% python3 -q
>>> import numpy as np
>>> from numpy import linalg as LA
>>> np.set_printoptions(suppress=True, linewidth=200)
>>> def rd(a):
...     return np.round(a, 2) + 0
... 
>>> W0 = np.loadtxt("w.csv", delimiter=",")
>>> print(W0)
[[ 1.  0.  0.  0.]
 [ 0. -1.  0.  0.]
 [ 0.  0.  1.  0.]
 [ 0.  0.  0. -1.]]
>>> x0 = np.array([0, 2, 0, -1])
>>> print([p for p in range(1, 25) if np.allclose(LA.matrix_power(W0, p), np.eye(4))])
[2, 4, 6, 8, 10, 12, 14, 16, 18, 20, 22, 24]
>>> print(4 - LA.matrix_rank(W0 - np.eye(4), tol=1e-8))
2
>>> print(rd(LA.det(W0)))
1.0
>>> w, vecs = LA.eigh(W0)
>>> x0 = np.array([0, 1, 5, 2])
>>> print(rd(LA.eigvalsh(W0[1:, 1:])))
[-1. -1.  1.]
>>> print(rd(x0 @ W0 @ x0 / (x0 @ x0)), w[0], w[-1])
0.67 -1.0 1.0
>>> print(np.abs(W0).sum(axis=1).max(), np.abs(w).max())
1.0 1.0
>>> print(vecs * np.maximum(w, 0) @ vecs.T)
[[1. 0. 0. 0.]
 [0. 0. 0. 0.]
 [0. 0. 1. 0.]
 [0. 0. 0. 0.]]
>>> print(np.all(LA.eigvalsh(W0) > 0))
False
>>> try:
...     LA.cholesky(W0)
... except LA.LinAlgError as e:
...     print(e)
... 
Matrix is not positive definite
>>> rng = np.random.default_rng(797530)
>>> z = rng.permutation(4)
>>> B = W0[:, z] * rng.choice([-1, 1], 4)
>>> print(B)
[[ 1. -0.  0.  0.]
 [ 0. -0.  0. -1.]
 [ 0. -0.  1.  0.]
 [ 0.  1.  0.  0.]]
>>> left, _, Vh = LA.svd(W0.T @ B)
>>> print(rd(LA.lstsq(W0, B)[0]))
[[ 1.  0.  0.  0.]
 [ 0.  0.  0.  1.]
 [ 0.  0.  1.  0.]
 [ 0. -1.  0.  0.]]
>>> print(z)
[0 3 2 1]
>>> w, vecs = LA.eig(W0)
>>> print(rd(np.sort(LA.eigvals(LA.inv(W0)))))
[-1. -1.  1.  1.]
>>> F = np.load("case11.npy")
>>> print(F)
[[-1.    1.2  -3.05]
 [-0.6  -1.6  -1.8 ]
 [ 0.4  -0.8   1.11]
 [ 0.4   0.9   1.14]
 [-1.9  -1.9  -5.71]
 [-1.    0.8  -3.  ]
 [ 1.3  -0.8   3.92]
 [-0.6   0.8  -1.84]
 [-0.6   1.2  -1.77]
 [-0.5   0.2  -1.55]
 [ 0.    0.7   0.01]
 [ 0.7  -2.4   2.16]
 [ 0.6   1.1   1.76]
 [-1.4  -0.4  -4.26]
 [ 0.1   0.8   0.31]
 [ 0.7  -0.5   2.07]]
>>> z = F[:, 1] > np.median(F[:, 1])
>>> f = F[z].mean(axis=0) - F[~z].mean(axis=0)
>>> print(((F - F.mean(axis=0)) @ f > 0).astype(int))
[1 0 0 1 0 1 0 1 1 1 1 0 1 1 1 0]
>>> x0 = np.array([1, -2, 2])
>>> rhs = F @ x0
>>> print(rd(LA.solve(F.T @ F, F.T @ rhs)))
[ 1. -2.  2.]
>>> rhs = rhs + 0.1 * rng.normal(size=16)
>>> print(rd(rhs))
[-9.59 -0.88  4.23  0.91 -9.64 -8.6  10.75 -5.83 -6.71 -4.08 -1.5   9.87  2.02 -9.16 -0.75  5.71]
>>> beta, *_ = LA.lstsq(F, rhs)
>>> print(beta.round())
[ 1. -2.  2.]
>>> print(rd(beta))
[ 1.05 -2.    1.99]
>>> print([round(float(LA.norm(LA.solve(F.T @ F + lam * np.eye(3), F.T @ rhs))), 2) for lam in (0, 1, 10, 100)])
[3.02, 2.92, 2.48, 1.29]
>>> print(rd(F.T @ (rhs - F @ beta)))
[0. 0. 0.]
>>> Q, vecs = LA.qr(F[:, :2])[0], LA.qr(F[:, 2:])[0]
>>> sigma = LA.svd(Q.T @ vecs, compute_uv=False)
>>> print(rd(LA.norm(Q @ Q.T - vecs @ vecs.T, 2)))
1.0
>>> print(rd(sigma))
[1.]
>>> mat = np.array([[0, 0, 0, 2, 0],
...     [0, 0, 1, 0, 0],
...     [0, 0, 0, 0, 0],
...     [1, 0, 0, 0, 0],
...     [0, 0, 0, 0, 1]])
>>> print(LA.matrix_rank(mat, rtol=0.1))
4
>>> print([round(float(x), 2) for x in LA.svd(mat, compute_uv=False)[:3]])
[2.0, 1.0, 1.0]
>>> print(rd(LA.norm(mat, 2) / LA.norm(mat)))
0.76
>>> print(mat[:, 3] @ mat[:, 2])
0
>>> print(mat.T @ mat)
[[1 0 0 0 0]
 [0 0 0 0 0]
 [0 0 1 0 0]
 [0 0 0 4 0]
 [0 0 0 0 1]]
>>> print(np.einsum("ij,ji->", mat, mat))
5
>>> print(rd(LA.eigvals(mat)))
[ 1.41 -1.41  0.    0.    1.  ]
>>> f = np.array([-5, 5, 1, -1, 4])
>>> E = np.array([np.roll(f, i) for i in range(5)])
>>> print(E)
[[-5  5  1 -1  4]
 [ 4 -5  5  1 -1]
 [-1  4 -5  5  1]
 [ 1 -1  4 -5  5]
 [ 5  1 -1  4 -5]]
>>> Q = E.astype(float).copy()
>>> for j in range(5):
...     Q[:, j] -= Q[:, :j] @ (Q[:, :j].T @ Q[:, j])
...     Q[:, j] /= LA.norm(Q[:, j])
... 
>>> print(rd(Q.T @ Q))
[[1. 0. 0. 0. 0.]
 [0. 1. 0. 0. 0.]
 [0. 0. 1. 0. 0.]
 [0. 0. 0. 1. 0.]
 [0. 0. 0. 0. 1.]]
>>> B = np.array([[0.7, 1.1], [0.8, -0.8], [-1.0, -0.2]])
>>> cent = np.array([[1.2, -0.8, -1.9, -3.6, 0.6], [-1.7, -0.7, -2.0, -0.4, -1.0]])
>>> J = B @ cent
>>> print(rd(J))
[[-1.03 -1.33 -3.53 -2.96 -0.68]
 [ 2.32 -0.08  0.08 -2.56  1.28]
 [-0.86  0.94  2.3   3.68 -0.4 ]]
>>> print(np.argsort(-LA.norm(J, axis=0).round(6), kind="stable")[:3])
[3 2 0]
>>> print(rd(J.mean(axis=0)))
[ 0.14 -0.16 -0.38 -0.61  0.07]
>>> print(LA.matrix_rank(J))
2
>>> print(rd(J - J[0]))
[[0.   0.   0.   0.   0.  ]
 [3.35 1.25 3.61 0.4  1.96]
 [0.17 2.27 5.83 6.64 0.28]]
>>> print(np.count_nonzero(J))
15
>>> print(np.unravel_index(np.abs(J).argmax(), J.shape))
(np.int64(2), np.int64(3))
>>> print(np.abs(J).max())
3.68
>>> print(rd(LA.svd(J, compute_uv=False)))
[6.76 3.62 0.  ]
>>> print(rd(J.sum(axis=1)))
[-9.53  1.04  5.66]
>>> print(rd(np.diff(J, axis=0)))
[[ 3.35  1.25  3.61  0.4   1.96]
 [-3.18  1.02  2.22  6.24 -1.68]]
